>>> import numpy as np
>>> from numpy import linalg as LA
>>> np.set_printoptions(precision=2, suppress=True, linewidth=100, sign=" ")
>>> def rnd(a):
...     return np.round(a, 2) + 0
... 
>>> E = np.loadtxt("test9.csv", delimiter=",")
>>> E
array([[ 19.57,  30.93,   9.65,   8.83],
       [ 18.38,  29.61,  11.5 ,  10.17],
       [ 20.7 ,  29.11,  11.11,   9.08],
       [ 21.05,  29.11,  10.34,   8.9 ],
       [ 20.06,  29.95,  12.87,  10.47],
       [ 21.01,  29.05,  10.85,   9.53],
       [ 21.2 ,  29.51,  10.27,  12.17],
       [ 19.96,  29.11,  10.17,  11.01],
       [ 22.11,  30.2 ,   8.81,   8.5 ],
       [ 20.85,  29.8 ,   7.76,  10.83],
       [ 20.77,  31.37,   8.91,   9.74],
       [ 21.66,  30.57,   9.28,   9.41],
       [ 20.29,  30.09,  10.76,   9.22],
       [ 19.14,  29.17,   9.7 ,  10.08],
       [ 20.22,  30.05,   8.6 ,  10.16],
       [ 17.37,  29.82,  11.51,  10.24],
       [ 20.25,  29.18,  10.69,   8.54],
       [ 20.04,  29.89,   9.89,  10.01],
       [ 21.33,  29.82,  10.01,  10.52],
       [ 19.82,  31.09,   9.15,   9.56],
       [ 17.92,  29.57,   9.57,  10.91]])
>>> Z = E[[1, 17]].astype(float)
>>> for _ in range(3):
...     labels = LA.norm(E[:, None] - Z, axis=-1).argmin(axis=1)
...     Z = np.array([E[labels == j].mean(axis=0) for j in range(2)])
... 
>>> labels
array([ 1,  0,  1,  1,  0,  1,  1,  1,  1,  1,  1,  1,  1,  1,  1,  0,  1,  1,  1,  1,  0])
>>> np.abs(Z[1] - Z[0]).argmax()
np.int64(0)
>>> rnd(Z[1] - Z[0])
array([ 2.15,  0.15, -1.6 , -0.68])
>>> np.bincount(labels)
array([  4,  17])
>>> rnd(Z)
array([[ 18.43,  29.74,  11.36,  10.45],
       [ 20.59,  29.89,   9.76,   9.77]])
>>> mat = np.loadtxt("w.csv", delimiter=",")
>>> mat
array([[ 2.98,  1.02,  1.  ],
       [ 3.02,  1.01,  0.93],
       [ 2.96,  1.08,  0.93],
       [ 3.  ,  1.01,  0.99],
       [ 3.08,  0.91,  0.97],
       [ 2.88,  0.96,  0.97],
       [ 1.9 ,  1.96,  1.1 ],
       [ 2.01,  2.02,  1.01],
       [ 1.99,  2.04,  0.99],
       [ 1.95,  2.02,  0.98],
       [ 1.98,  2.02,  0.92],
       [ 2.06,  2.  ,  0.93],
       [ 3.03,  2.99,  0.95],
       [ 3.  ,  3.03,  1.  ],
       [ 2.95,  3.1 ,  1.02],
       [ 3.01,  3.04,  0.97],
       [ 2.99,  3.03,  0.99],
       [ 3.07,  3.02,  1.06]])
>>> Z = mat[[6, 11]].astype(float)
>>> for _ in range(6):
...     labels = LA.norm(mat[:, None] - Z, axis=-1).argmin(axis=1)
...     Z = np.array([mat[labels == j].mean(axis=0) for j in range(2)])
... 
>>> labels
array([ 1,  1,  1,  1,  1,  1,  0,  0,  0,  0,  0,  0,  1,  1,  1,  1,  1,  1])
>>> rnd(Z[1] - Z[0])
array([ 1.02,  0.01, -0.01])
>>> np.bincount(labels)
array([  6,  12])
>>> np.abs(Z[1] - Z[0]).argmax()
np.int64(0)
>>> Xs = (mat - mat.mean(axis=0)) / mat.std(axis=0)
>>> rnd(Xs.std(axis=0))
array([ 1.,  1.,  1.])
>>> coef = LA.lstsq(np.delete(Xs, 0, axis=1), Xs[:, 0])[0]
>>> rnd(1 - np.var(Xs[:, 0] - np.delete(Xs, 0, axis=1) @ coef))
np.float64(0.01)
>>> d = LA.norm(mat[:, None] - mat[None], axis=-1)
>>> rnd(LA.norm(mat - mat.mean(axis=0), axis=1))
array([ 1.05,  1.07,  0.98,  1.06,  1.18,  1.08,  0.77,  0.65,  0.67,  0.71,  0.68,  0.6 ,  1.04,
        1.07,  1.12,  1.08,  1.07,  1.09])
>>> d[13].round(6).argsort(kind="stable")[:4]
array([ 13,  16,  15,  12])
>>> rnd(d[:5, :5])
array([[ 0.  ,  0.08,  0.09,  0.02,  0.15],
       [ 0.08,  0.  ,  0.09,  0.06,  0.12],
       [ 0.09,  0.09,  0.  ,  0.1 ,  0.21],
       [ 0.02,  0.06,  0.1 ,  0.  ,  0.13],
       [ 0.15,  0.12,  0.21,  0.13,  0.  ]])
>>> d.shape
(18, 18)
>>> np.flatnonzero(d[13] < d.mean() / 2)
array([ 12,  13,  14,  15,  16,  17])
>>> rnd(mat.mean(axis=0))
array([ 2.66,  2.01,  0.98])
>>> rnd(LA.svd(mat, compute_uv=False))
array([ 14.99,   3.05,   0.68])
>>> rnd(mat.sum(axis=0))
array([ 47.86,  36.26,  17.71])
>>> x0 = np.array([-2, 3, 3])
>>> rhs = mat @ x0
>>> coef, lr = np.zeros(3), 1 / LA.norm(mat, 2) ** 2
>>> for i in range(3):
...     coef -= lr * mat.T @ (mat @ coef - rhs)
...     if i % 1 == 0: print(i, round(LA.norm(mat @ coef - rhs), 2))
... 
0 9.78
1 9.39
2 9.02
>>> rnd(coef)
array([ 0.59,  0.96,  0.28])
